$ python -q
>>> import numpy as np
>>> np.set_printoptions(precision=2, suppress=True, linewidth=120)
>>> F = np.array([[2, 1, 2, 0], [1, 2, 1, 2], [2, 1, 2, 1], [0, 2, 1, 2]])
>>> B = np.linalg.inv(F)
>>> round(float(np.linalg.cond(F)), 2)
14.51
>>> np.allclose(B, F.T)
False
>>> np.round(np.linalg.inv(B), 2) + 0
array([[2., 1., 2., 0.],
       [1., 2., 1., 2.],
       [2., 1., 2., 1.],
       [0., 2., 1., 2.]])
>>> np.linalg.det(F) * B
array([[-0., -3., -0.,  3.],
       [-3., -2.,  4., -0.],
       [ 0.,  4., -2., -3.],
       [ 3., -0., -3., -0.]])
>>> M = np.array([[0.1, 0.05, -0.2, 0.05, 0.15],
...     [-0.06, -0.03, 0.12, -0.03, -0.09],
...     [0.14, 0.07, -0.28, 0.07, 0.21]])
>>> left, sv, VT = np.linalg.svd(M, full_matrices=False)
>>> np.round(sv / sv[0], 2) + 0
array([1., 0., 0.])
>>> np.round(VT @ VT.T, 2) + 0
array([[1., 0., 0.],
       [0., 1., 0.],
       [0., 0., 1.]])
>>> np.abs(left[:, 0]).round(6).argmax()
np.int64(2)
>>> np.allclose(M[:-1].T @ np.linalg.lstsq(M[:-1].T, M[-1])[0], M[-1])
True
>>> np.round(np.trace(np.linalg.pinv(M) @ M), 2)
np.float64(1.0)
>>> np.linalg.lstsq(M[:-1].T, M[-1])[2]
np.int32(1)
>>> left, sv, VT = np.linalg.svd(M)
>>> V = VT[:(sv > 1e-8).sum()]
>>> rng = np.random.default_rng(9249)
>>> x0 = M[0] + -2 * M[1] + rng.integers(2) * np.eye(5)[0]
>>> x0
array([ 1.22,  0.11, -0.44,  0.11,  0.33])
>>> V.T @ V
array([[ 0.13,  0.06, -0.26,  0.06,  0.19],
       [ 0.06,  0.03, -0.13,  0.03,  0.1 ],
       [-0.26, -0.13,  0.52, -0.13, -0.39],
       [ 0.06,  0.03, -0.13,  0.03,  0.1 ],
       [ 0.19,  0.1 , -0.39,  0.1 ,  0.29]])
>>> np.diag(V.T @ V)
array([0.13, 0.03, 0.52, 0.03, 0.29])
>>> np.allclose(V.T @ V @ x0, x0)
False
>>> round(np.linalg.norm(x0 - V.T @ V @ x0), 2)
np.float64(0.93)
>>> G = M.T @ M
>>> np.allclose(G, G.T)
True
>>> G
array([[ 0.03,  0.02, -0.07,  0.02,  0.05],
       [ 0.02,  0.01, -0.03,  0.01,  0.02],
       [-0.07, -0.03,  0.13, -0.03, -0.1 ],
       [ 0.02,  0.01, -0.03,  0.01,  0.02],
       [ 0.05,  0.02, -0.1 ,  0.02,  0.07]])
>>> np.round(np.linalg.eigvalsh(G)[::-1], 2) + 0
array([0.26, 0.  , 0.  , 0.  , 0.  ])
>>> np.linalg.matrix_rank(G)
np.int64(1)
>>> (M @ M.T).shape
(3, 3)
>>> np.round(np.trace(G), 2), round((M ** 2).sum(), 2)
(np.float64(0.26), np.float64(0.26))
